In [1]: import numpy as np

In [2]: from numpy import linalg as LA

In [3]: np.set_printoptions(precision=4, suppress=True, linewidth=100)

In [4]: tidy = lambda a: np.round(a, 4) + 0

In [5]: out = np.array([[2, 2, 2, 2], [2, 1, 2, 1], [1, 0, 2, 0], [2, 3, 1, 2]])

In [6]: data = out - out.T

In [7]: data
Out[7]: 
array([[ 0,  0,  1,  0],
       [ 0,  0,  2, -2],
       [-1, -2,  0, -1],
       [ 0,  2,  1,  0]])

In [8]: O = data.astype(float).copy()

In [9]: for j in range(4):
   ...:     O[:, j] -= O[:, :j] @ (O[:, :j].T @ O[:, j])
   ...:     O[:, j] /= LA.norm(O[:, j])
   ...: 

In [10]: print(tidy(O.T @ O))
[[1. 0. 0. 0.]
 [0. 1. 0. 0.]
 [0. 0. 1. 0.]
 [0. 0. 0. 1.]]

In [11]: np.einsum("ij,ji->", data, data)
Out[11]: np.int64(-20)

In [12]: print(tidy(LA.eigvals(data).sum().real))
0.0

In [13]: tidy(LA.det(2 * data)), tidy(LA.det(data))
Out[13]: (np.float64(64.0), np.float64(4.0))

In [14]: tidy(np.poly(data))
Out[14]: array([ 1.,  0., 10.,  0.,  4.])

In [15]: rng = np.random.default_rng(6900)

In [16]: z = rng.permutation(4)

In [17]: z
Out[17]: array([1, 3, 2, 0])

In [18]: out = data[z][:, z]

In [19]: print(np.diag(out))
[0 0 0 0]

In [20]: np.trace(out)
Out[20]: np.int64(0)

In [21]: tidy(np.sort(np.abs(LA.eigvals(out))))
Out[21]: array([0.6461, 0.6461, 3.0956, 3.0956])

In [22]: out
Out[22]: 
array([[ 0, -2,  2,  0],
       [ 2,  0,  1,  0],
       [-2, -1,  0, -1],
       [ 0,  0,  1,  0]])

In [23]: vec = np.array([1, 1, 2, 5])

In [24]: tidy(LA.eigvals(data).real)
Out[24]: array([0., 0., 0., 0.])

In [25]: O = LA.solve(np.eye(4) - data, np.eye(4) + data)

In [26]: tidy(LA.det(O))
Out[26]: np.float64(1.0)

In [27]: tidy(O @ O.T)
Out[27]: 
array([[1., 0., 0., 0.],
       [0., 1., 0., 0.],
       [0., 0., 1., 0.],
       [0., 0., 0., 1.]])

In [28]: out = np.array([[6, 2], [9, 4], [6, 0], [1, 5]])

In [29]: np.einsum("ij->j", data)
Out[29]: array([-1,  0,  4, -3])

In [30]: np.vstack([data, out.T]).shape
Out[30]: (6, 4)

In [31]: data @ out
Out[31]: 
array([[  6,   0],
       [ 10, -10],
       [-25, -15],
       [ 24,   8]])

In [32]: np.einsum("ik,kj->ji", data, out)
Out[32]: 
array([[  6,  10, -25,  24],
       [  0, -10, -15,   8]])

In [33]: out = np.array([[-3, -2, 2, 3], [2, 3, 1, -1], [-3, -3, 1, -3], [-1, 3, -3, 0]])

In [34]: X = np.triu(out, 1)

In [35]: X
Out[35]: 
array([[ 0, -2,  2,  3],
       [ 0,  0,  1, -1],
       [ 0,  0,  0, -3],
       [ 0,  0,  0,  0]])

In [36]: vec = np.array([-2, -2, 0, 2])

In [37]: X @ (2 * vec)
Out[37]: array([ 20,  -4, -12,   0])

In [38]: print(X * vec)
[[ 0  4  0  6]
 [ 0  0  0 -2]
 [ 0  0  0 -6]
 [ 0  0  0  0]]

In [39]: np.einsum("ij,j->i", X, vec)
Out[39]: array([10, -2, -6,  0])

In [40]: (X @ vec).argmax()
Out[40]: np.int64(0)

In [41]: print(X @ vec)
[10 -2 -6  0]

In [42]: LA.norm(X @ vec) <= LA.norm(X, 2) * LA.norm(vec) + 1e-9
Out[42]: np.True_

In [43]: np.sign((X @ vec).round(6))
Out[43]: array([ 1, -1, -1,  0])
